$ python3 -q
>>> import numpy as np
>>> np.set_printoptions(precision=2, suppress=True, linewidth=100, floatmode="fixed")
>>> J = np.loadtxt("layer15.csv", delimiter=",")
>>> J
array([[0.00, 0.00, 0.00, 0.00],
       [0.00, 0.00, 1.00, 1.00],
       [0.00, 1.00, 0.00, 1.00],
       [0.00, 1.00, 1.00, 0.00]])
>>> W1 = np.array([[-1, -1, 1], [-1, 0, -2], [-2, -1, -1], [-2, -3, -1]])
>>> beta = np.array([2, -1, 3])
>>> hid = np.maximum(J @ W1 + beta, 0)
>>> np.linalg.matrix_rank(hid)
np.int64(2)
>>> cent = np.array([[-3, -3, 3], [3, -3, 2], [3, -3, -3]])
>>> hid @ cent
array([[  3.00, -15.00,  -3.00],
       [  3.00,  -3.00,  -3.00],
       [  0.00,   0.00,   0.00],
       [  0.00,   0.00,   0.00]])
>>> B = np.array([[2, -5], [-4, 5]])
>>> cent = np.kron(B, J)
>>> np.round(np.linalg.norm(cent, 2), 2), round(np.linalg.norm(B, 2) * np.linalg.norm(J, 2), 2)
(np.float64(16.56), np.float64(16.56))
>>> np.linalg.matrix_rank(cent)
np.int64(6)
>>> C2 = J.T @ J
>>> np.allclose(C2, C2.T)
True
>>> (J @ J.T).shape
(4, 4)
>>> rk = np.linalg.matrix_rank(J)
>>> rk
np.int64(3)
>>> ns = np.linalg.svd(J)[2][rk:].T
>>> ns @ ns.T
array([[1.00, 0.00, 0.00, 0.00],
       [0.00, 0.00, 0.00, 0.00],
       [0.00, 0.00, 0.00, 0.00],
       [0.00, 0.00, 0.00, 0.00]])
>>> K = np.arange(182).reshape(13, 14) + -1
>>> K
array([[ -1,   0,   1,   2,   3,   4,   5,   6,   7,   8,   9,  10,  11,  12],
       [ 13,  14,  15,  16,  17,  18,  19,  20,  21,  22,  23,  24,  25,  26],
       [ 27,  28,  29,  30,  31,  32,  33,  34,  35,  36,  37,  38,  39,  40],
       [ 41,  42,  43,  44,  45,  46,  47,  48,  49,  50,  51,  52,  53,  54],
       [ 55,  56,  57,  58,  59,  60,  61,  62,  63,  64,  65,  66,  67,  68],
       [ 69,  70,  71,  72,  73,  74,  75,  76,  77,  78,  79,  80,  81,  82],
       [ 83,  84,  85,  86,  87,  88,  89,  90,  91,  92,  93,  94,  95,  96],
       [ 97,  98,  99, 100, 101, 102, 103, 104, 105, 106, 107, 108, 109, 110],
       [111, 112, 113, 114, 115, 116, 117, 118, 119, 120, 121, 122, 123, 124],
       [125, 126, 127, 128, 129, 130, 131, 132, 133, 134, 135, 136, 137, 138],
       [139, 140, 141, 142, 143, 144, 145, 146, 147, 148, 149, 150, 151, 152],
       [153, 154, 155, 156, 157, 158, 159, 160, 161, 162, 163, 164, 165, 166],
       [167, 168, 169, 170, 171, 172, 173, 174, 175, 176, 177, 178, 179, 180]])
>>> Uu, sig, Vh = np.linalg.svd(K)
>>> evecs = Vh[:(sig > 1e-8).sum()]
>>> rng = np.random.default_rng(231483)
>>> vec = K[2] + -3 * K[8] + rng.integers(2) * np.eye(14)[4]
>>> vec
array([-306.00, -308.00, -310.00, -312.00, -314.00, -316.00, -318.00, -320.00, -322.00, -324.00,
       -326.00, -328.00, -330.00, -332.00])
>>> np.allclose(evecs.T @ evecs @ vec, vec)
True
>>> np.linalg.matrix_rank(np.vstack([K, vec]))
np.int64(2)
>>> round(float(np.linalg.norm(vec - evecs.T @ evecs @ vec)), 2)
0.0
